>>> import numpy as np
>>> np.set_printoptions(precision=2, suppress=True, linewidth=160)
>>> K = np.loadtxt("data.csv", delimiter=",")
>>> K
array([[0., 1., 0., 0., 1., 0.],
       [1., 0., 0., 0., 1., 0.],
       [0., 0., 0., 0., 0., 0.],
       [0., 0., 0., 0., 0., 1.],
       [1., 1., 0., 0., 0., 0.],
       [0., 0., 0., 1., 0., 0.]])
>>> Uu, sig, vt = np.linalg.svd(K, full_matrices=False)
>>> round(float(np.sqrt((sig ** 2).sum())), 2), round(float(np.linalg.norm(K)), 2)
(2.83, 2.83)
>>> np.abs(vt[0])
array([0.58, 0.58, 0.  , 0.  , 0.58, 0.  ])
>>> sig
array([2., 1., 1., 1., 1., 0.])
>>> Uu.shape, sig.shape, vt.shape
((6, 6), (6,), (6, 6))
>>> K @ K
array([[2., 1., 0., 0., 1., 0.],
       [1., 2., 0., 0., 1., 0.],
       [0., 0., 0., 0., 0., 0.],
       [0., 0., 0., 1., 0., 0.],
       [1., 1., 0., 0., 2., 0.],
       [0., 0., 0., 0., 0., 1.]])
>>> (K + K.T) / 2
array([[0., 1., 0., 0., 1., 0.],
       [1., 0., 0., 0., 1., 0.],
       [0., 0., 0., 0., 0., 0.],
       [0., 0., 0., 0., 0., 1.],
       [1., 1., 0., 0., 0., 0.],
       [0., 0., 0., 1., 0., 0.]])
>>> np.trace(K)
np.float64(0.0)
>>> assert K == K.T
Traceback (most recent call last):
  File "<python-input-12>", line 1, in <module>
    assert K == K.T
           ^^^^^^^^
ValueError: The truth value of an array with more than one element is ambiguous. Use a.any() or a.all()
>>> np.round(np.linalg.norm(K, 2) / np.linalg.norm(K), 2)
np.float64(0.71)
>>> [round(float(x), 2) for x in np.linalg.svd(K, compute_uv=False)[:3]]
[2.0, 1.0, 1.0]
>>> np.linalg.matrix_rank(K, rtol=0.1)
np.int64(5)
>>> np.argsort(-np.linalg.norm(K, axis=0).round(6), kind="stable")[:3]
array([0, 1, 4])
>>> t = np.radians(45)
>>> r_ = np.eye(6)
>>> r_[5, 5] = r_[3, 3] = np.cos(t)
>>> r_[5, 3], r_[3, 5] = -np.sin(t), np.sin(t)
>>> r_
array([[ 1.  ,  0.  ,  0.  ,  0.  ,  0.  ,  0.  ],
       [ 0.  ,  1.  ,  0.  ,  0.  ,  0.  ,  0.  ],
       [ 0.  ,  0.  ,  1.  ,  0.  ,  0.  ,  0.  ],
       [ 0.  ,  0.  ,  0.  ,  0.71,  0.  ,  0.71],
       [ 0.  ,  0.  ,  0.  ,  0.  ,  1.  ,  0.  ],
       [ 0.  ,  0.  ,  0.  , -0.71,  0.  ,  0.71]])
>>> B = K @ r_.T
>>> np.abs(B - K).max(axis=0)
array([0.  , 0.  , 0.  , 0.71, 0.  , 0.71])
>>> np.allclose(K @ K.T, B @ B.T)
True
